$ ipython --no-banner

In [1]: import numpy as np

In [2]: import numpy.linalg as la

In [3]: np.set_printoptions(suppress=True, linewidth=100)

In [4]: def rd(a):
   ...:     return np.round(a, 2) + 0
   ...: 

In [5]: mat = np.array([[7, -5, 0, -3, 1, 4, -3],
   ...:     [5, 10, 5, 2, 3, -1, -3],
   ...:     [3, 0, -33, -3, 5, 2, -1],
   ...:     [-2, 2, 4, -32, -2, -1, -4],
   ...:     [-3, -2, -2, 5, -9, -1, -2],
   ...:     [0, 5, 1, 1, -5, -19, 4],
   ...:     [-2, 5, 5, -5, -4, -3, 5]])

In [6]: rng = np.random.default_rng(485)

In [7]: A2 = mat + rng.integers(-2, 3, (7, 6)) @ rng.integers(-2, 3, (6, 7))

In [8]: A2
Out[8]: 
array([[  7,  -8,   6,   3,   6,  12,  -7],
       [  5,  10,   2,   3,   9,  -4,  -5],
       [  1,  -1, -25,   3,   5,  13,  -7],
       [  4,  -2,  10, -31,   5,   7,  -4],
       [ -1,  -2,   6,  11, -14,   6,  -4],
       [  4,   5,   3,   3,  -3, -19,   4],
       [  0,   7,   2,  -9, -11, -10,  11]])

In [9]: print(rd(la.svd(A2 - mat, compute_uv=False)))
[28.02 13.42  9.67  4.95  1.66  0.37  0.  ]

In [10]: np.abs(A2 - mat).sum(axis=1)
Out[10]: array([32, 15, 34, 32, 30, 10, 31])

In [11]: lab = rng.permutation(7)

In [12]: A2 = mat[:, lab] * rng.choice([-1, 1], 7)

In [13]: A2
Out[13]: 
array([[ -3,   4,   5,   0,   3,  -7,  -1],
       [  2,  -1, -10,  -5,   3,  -5,  -3],
       [ -3,   2,   0,  33,   1,  -3,  -5],
       [-32,  -1,  -2,  -4,   4,   2,   2],
       [  5,  -1,   2,   2,   2,   3,   9],
       [  1, -19,  -5,  -1,  -4,   0,   5],
       [ -5,  -3,  -5,  -5,  -5,   2,   4]])

In [14]: U, _, Vt = la.svd(mat.T @ A2)

In [15]: lab
Out[15]: array([3, 5, 1, 2, 6, 0, 4])

In [16]: A2 = la.inv(mat)

In [17]: np.allclose(A2, mat.T)
Out[17]: False

In [18]: rd(la.inv(A2))
Out[18]: 
array([[  7.,  -5.,   0.,  -3.,   1.,   4.,  -3.],
       [  5.,  10.,   5.,   2.,   3.,  -1.,  -3.],
       [  3.,   0., -33.,  -3.,   5.,   2.,  -1.],
       [ -2.,   2.,   4., -32.,  -2.,  -1.,  -4.],
       [ -3.,  -2.,  -2.,   5.,  -9.,  -1.,  -2.],
       [  0.,   5.,   1.,   1.,  -5., -19.,   4.],
       [ -2.,   5.,   5.,  -5.,  -4.,  -3.,   5.]])

In [19]: K = np.load("mat.npy")

In [20]: K
Out[20]: 
array([[-0.77,  2.42, -1.05,  1.21],
       [-0.93, -0.49, -0.53, -2.76],
       [-2.77,  0.07, -1.1 , -0.36],
       [ 1.35,  2.41,  0.71,  0.91],
       [ 1.5 ,  1.13,  0.  , -2.34],
       [ 1.85,  1.24, -1.07, -1.7 ],
       [-2.85,  0.52,  0.33, -0.71],
       [ 1.33,  0.34,  2.57,  0.71],
       [ 1.42,  0.88,  0.15, -2.49],
       [ 2.31,  0.61, -0.75, -1.65],
       [-0.19, -0.66,  0.42,  2.89],
       [-1.07,  1.2 ,  0.59,  2.47],
       [-1.09,  1.42, -1.02,  2.18],
       [ 2.58, -0.2 , -0.85,  1.25],
       [-1.58, -1.75,  0.58,  1.77],
       [-0.98, -2.33,  1.56, -0.45]])

In [21]: d = la.norm(K[:, None] - K[None], axis=-1)

In [22]: rd(la.norm(K, axis=1))
Out[22]: 
array([3.  , 3.  , 3.  , 2.99, 3.  , 3.  , 3.  , 3.  , 3.  , 3.  , 3.  , 3.01, 3.  , 3.  , 3.  ,
       3.  ])

In [23]: d[4].round(6).argsort(kind="stable")[:4]
Out[23]: array([4, 8, 5, 9])

In [24]: np.flatnonzero(d[4] < d.mean() / 2)
Out[24]: array([4, 5, 8, 9])

In [25]: d.shape
Out[25]: (16, 16)

In [26]: la.matrix_rank(d ** 2)
Out[26]: np.int64(6)

In [27]: rd(d[4])
Out[27]: 
array([4.53, 3.  , 4.95, 3.57, 0.  , 1.3 , 4.7 , 4.07, 0.34, 1.4 , 5.8 , 5.49, 5.32, 4.07, 5.92,
       4.91])

In [28]: Z = np.array([[0, 4, 5, -3, -3, -3], [0, -1, -5, 4, 2, -4], [-3, -3, 4, -4, 2, 1]])

In [29]: W0 = rng.normal(size=(25, 3)) @ Z + np.array([1, 0, 1, 2, 1, 1])

In [30]: rd(W0)
Out[30]: 
array([[  6.22,   7.1 ,  -4.17,   8.04,  -3.7 ,  -2.87],
       [  2.45,  -2.58,  -5.52,   6.56,   2.9 ,   4.12],
       [  0.04,  -3.15,   5.61,  -2.9 ,   1.26,  10.66],
       [  0.05,   1.98,  -0.13,   3.78,   1.45,  -8.55],
       [ -3.51,  -6.25,   4.44,  -2.36,   5.45,   3.28],
       [ -0.17,  15.77,  26.07, -14.29, -11.7 ,  -8.37],
       [  2.55,   9.85,   7.11,  -0.25,  -5.52,  -8.54],
       [ -0.03,   1.6 ,  10.15,  -5.23,  -1.78,   5.06],
       [  2.17,   3.88,   5.32,  -0.63,  -2.64,   1.73],
       [  3.06,   2.15,   1.95,   1.57,  -1.64,   4.79],
       [  2.51,  -0.95,  -3.38,   5.25,   1.6 ,   3.22],
       [ -4.51,  -4.62,   8.83,  -5.47,   4.22,   1.38],
       [ -0.79,  -1.99,  -4.85,   6.69,   5.01,  -8.36],
       [  2.65,   3.63,  -0.48,   4.24,  -1.  ,  -3.28],
       [  0.99,   2.48,   4.58,  -0.28,  -1.02,  -0.28],
       [  2.08,   3.81,   2.37,   1.92,  -1.56,  -2.18],
       [ -3.36,  -2.81,   3.63,  -0.54,   4.45,  -5.16],
       [  5.71,   2.41, -13.56,  14.69,   1.39,  -5.7 ],
       [  3.99,  -3.08,  -7.94,   8.26,   2.68,   7.9 ],
       [  2.99,   4.02,  -3.92,   7.3 ,  -0.24,  -7.28],
       [  3.49,   0.82,  -0.36,   3.07,  -0.75,   6.54],
       [  1.55,  -6.46, -12.43,  11.4 ,   7.2 ,   1.1 ],
       [ -0.5 ,   5.15,  15.51,  -8.63,  -4.39,   1.84],
       [ -4.72,  -2.88,  12.83,  -8.32,   2.46,   1.61],
       [ -5.24,  -5.93,   8.61,  -5.6 ,   5.29,   1.47]])

In [31]: print(rd(W0.sum(axis=0)))
[19.67 23.96 60.27 28.25  9.4  -5.89]

In [32]: print(la.matrix_rank(W0))
4

In [33]: W0.shape
Out[33]: (25, 6)

In [34]: rd(W0.mean(axis=0))
Out[34]: array([ 0.79,  0.96,  2.41,  1.13,  0.38, -0.24])

In [35]: rd(np.abs(W0).max())
Out[35]: np.float64(26.07)

In [36]: np.count_nonzero(W0)
Out[36]: np.int64(150)
